>>> import numpy as np
>>> import numpy.linalg as la
>>> np.set_printoptions(suppress=True, linewidth=120)
>>> basis = np.array([[1, 1, 1, 0], [1, 0, 2, 2], [2, 0, 0, 2]])
>>> feats = np.repeat(basis, 34 // 3, axis=0)
>>> rng = np.random.default_rng(68)
>>> feats = feats + 0.1 * rng.normal(size=feats.shape)
>>> feats.round(2) + 0
array([[ 1.19,  1.09,  1.07,  0.  ],
       [ 1.13,  1.08,  1.  ,  0.03],
       [ 0.85,  1.08,  1.05, -0.2 ],
       [ 1.14,  1.07,  1.07, -0.01],
       [ 0.92,  1.14,  1.05,  0.06],
       [ 0.99,  1.1 ,  1.03,  0.13],
       [ 0.95,  1.09,  0.85, -0.23],
       [ 1.02,  0.98,  1.01,  0.07],
       [ 0.84,  0.96,  1.01,  0.13],
       [ 0.99,  1.04,  0.88,  0.17],
       [ 0.99,  1.1 ,  1.  ,  0.04],
       [ 0.96,  0.04,  2.07,  2.04],
       [ 0.97,  0.01,  2.11,  1.83],
       [ 1.03, -0.09,  1.92,  1.91],
       [ 0.96,  0.17,  1.97,  2.07],
       [ 0.89, -0.11,  2.1 ,  2.06],
       [ 1.04, -0.03,  2.11,  2.02],
       [ 0.97, -0.07,  2.04,  2.  ],
       [ 1.04,  0.12,  1.89,  2.05],
       [ 0.97, -0.2 ,  1.99,  1.99],
       [ 1.04,  0.04,  1.96,  1.99],
       [ 1.07, -0.07,  2.02,  2.03],
       [ 1.94,  0.03, -0.17,  1.9 ],
       [ 1.96, -0.18, -0.17,  2.04],
       [ 2.04,  0.13, -0.01,  1.96],
       [ 1.9 , -0.02,  0.06,  2.2 ],
       [ 2.13, -0.16,  0.19,  1.94],
       [ 1.99,  0.2 , -0.03,  1.76],
       [ 2.08, -0.02,  0.1 ,  1.96],
       [ 2.05, -0.03,  0.14,  2.14],
       [ 1.85, -0.02, -0.16,  1.91],
       [ 2.17,  0.02,  0.16,  2.18],
       [ 2.02, -0.18,  0.03,  1.89]])
>>> ang = np.radians(180)
>>> R = np.eye(4)
>>> R[1, 1] = R[3, 3] = np.cos(ang)
>>> R[1, 3], R[3, 1] = -np.sin(ang), np.sin(ang)
>>> R.round(2) + 0
array([[ 1.,  0.,  0.,  0.],
       [ 0., -1.,  0.,  0.],
       [ 0.,  0.,  1.,  0.],
       [ 0.,  0.,  0., -1.]])
>>> other = feats @ R.T
>>> other.round(2) + 0
array([[ 1.19, -1.09,  1.07,  0.  ],
       [ 1.13, -1.08,  1.  , -0.03],
       [ 0.85, -1.08,  1.05,  0.2 ],
       [ 1.14, -1.07,  1.07,  0.01],
       [ 0.92, -1.14,  1.05, -0.06],
       [ 0.99, -1.1 ,  1.03, -0.13],
       [ 0.95, -1.09,  0.85,  0.23],
       [ 1.02, -0.98,  1.01, -0.07],
       [ 0.84, -0.96,  1.01, -0.13],
       [ 0.99, -1.04,  0.88, -0.17],
       [ 0.99, -1.1 ,  1.  , -0.04],
       [ 0.96, -0.04,  2.07, -2.04],
       [ 0.97, -0.01,  2.11, -1.83],
       [ 1.03,  0.09,  1.92, -1.91],
       [ 0.96, -0.17,  1.97, -2.07],
       [ 0.89,  0.11,  2.1 , -2.06],
       [ 1.04,  0.03,  2.11, -2.02],
       [ 0.97,  0.07,  2.04, -2.  ],
       [ 1.04, -0.12,  1.89, -2.05],
       [ 0.97,  0.2 ,  1.99, -1.99],
       [ 1.04, -0.04,  1.96, -1.99],
       [ 1.07,  0.07,  2.02, -2.03],
       [ 1.94, -0.03, -0.17, -1.9 ],
       [ 1.96,  0.18, -0.17, -2.04],
       [ 2.04, -0.13, -0.01, -1.96],
       [ 1.9 ,  0.02,  0.06, -2.2 ],
       [ 2.13,  0.16,  0.19, -1.94],
       [ 1.99, -0.2 , -0.03, -1.76],
       [ 2.08,  0.02,  0.1 , -1.96],
       [ 2.05,  0.03,  0.14, -2.14],
       [ 1.85,  0.02, -0.16, -1.91],
       [ 2.17, -0.02,  0.16, -2.18],
       [ 2.02,  0.18,  0.03, -1.89]])
>>> np.round(np.abs(other - feats).max(axis=0), 2)
array([0.  , 2.27, 0.  , 4.4 ])
>>> Xs = (feats - feats.mean(axis=0)) / feats.std(axis=0)
>>> np.round(Xs.std(axis=0), 2)
array([1., 1., 1., 1.])
>>> np.argwhere(np.abs(Xs) > 2)
array([], shape=(0, 2), dtype=int64)
>>> beta = la.lstsq(np.delete(Xs, 3, axis=1), Xs[:, 3])[0]
>>> round(1 - np.var(Xs[:, 3] - np.delete(Xs, 3, axis=1) @ beta), 2)
np.float64(0.97)
>>> np.abs(beta).argmax()
np.int64(1)
>>> Xs = feats - feats.mean(axis=0)
>>> U, sigma, Vh = la.svd(Xs, full_matrices=False)
>>> la.matrix_rank(Xs)
np.int64(4)
>>> sigma.round(2)
array([6.34, 5.22, 0.57, 0.52])
>>> def softmax(z):
...     e = np.exp(z - z.max(axis=-1, keepdims=True))
...     return e / e.sum(axis=-1, keepdims=True)
... 
>>> np.round(softmax(10 * feats[16]), 2) + 0
array([0. , 0. , 0.7, 0.3])
>>> np.round(softmax(feats).sum(axis=1), 2)
array([1., 1., 1., 1., 1., 1., 1., 1., 1., 1., 1., 1., 1., 1., 1., 1., 1., 1., 1., 1., 1., 1., 1., 1., 1., 1., 1., 1.,
       1., 1., 1., 1., 1.])
>>> np.round(softmax(feats[16] + 4), 2)
array([0.14, 0.05, 0.42, 0.39])
>>> scores = feats @ feats.T / np.sqrt(4)
>>> np.round(softmax(scores)[16] @ feats, 2)
array([1.17, 0.02, 1.65, 1.93])
>>> softmax(scores).round(6).argmax(axis=1)
array([ 0,  0,  0,  0,  0,  0,  0,  0, 14,  0,  0, 16, 16, 16, 16, 16, 16, 16, 16, 16, 16, 16, 31, 31, 31, 31, 31, 31,
       31, 31, 31, 31, 31])
>>> Xs = feats - feats.mean(axis=0)
>>> evecs = la.svd(Xs)[2][:3]
>>> other = Xs - Xs @ evecs.T @ evecs
>>> round(float(la.norm(other) / la.norm(Xs)), 2)
0.06
>>> np.round((Xs @ evecs.T).std(axis=0), 2)
array([1.1 , 0.91, 0.1 ])
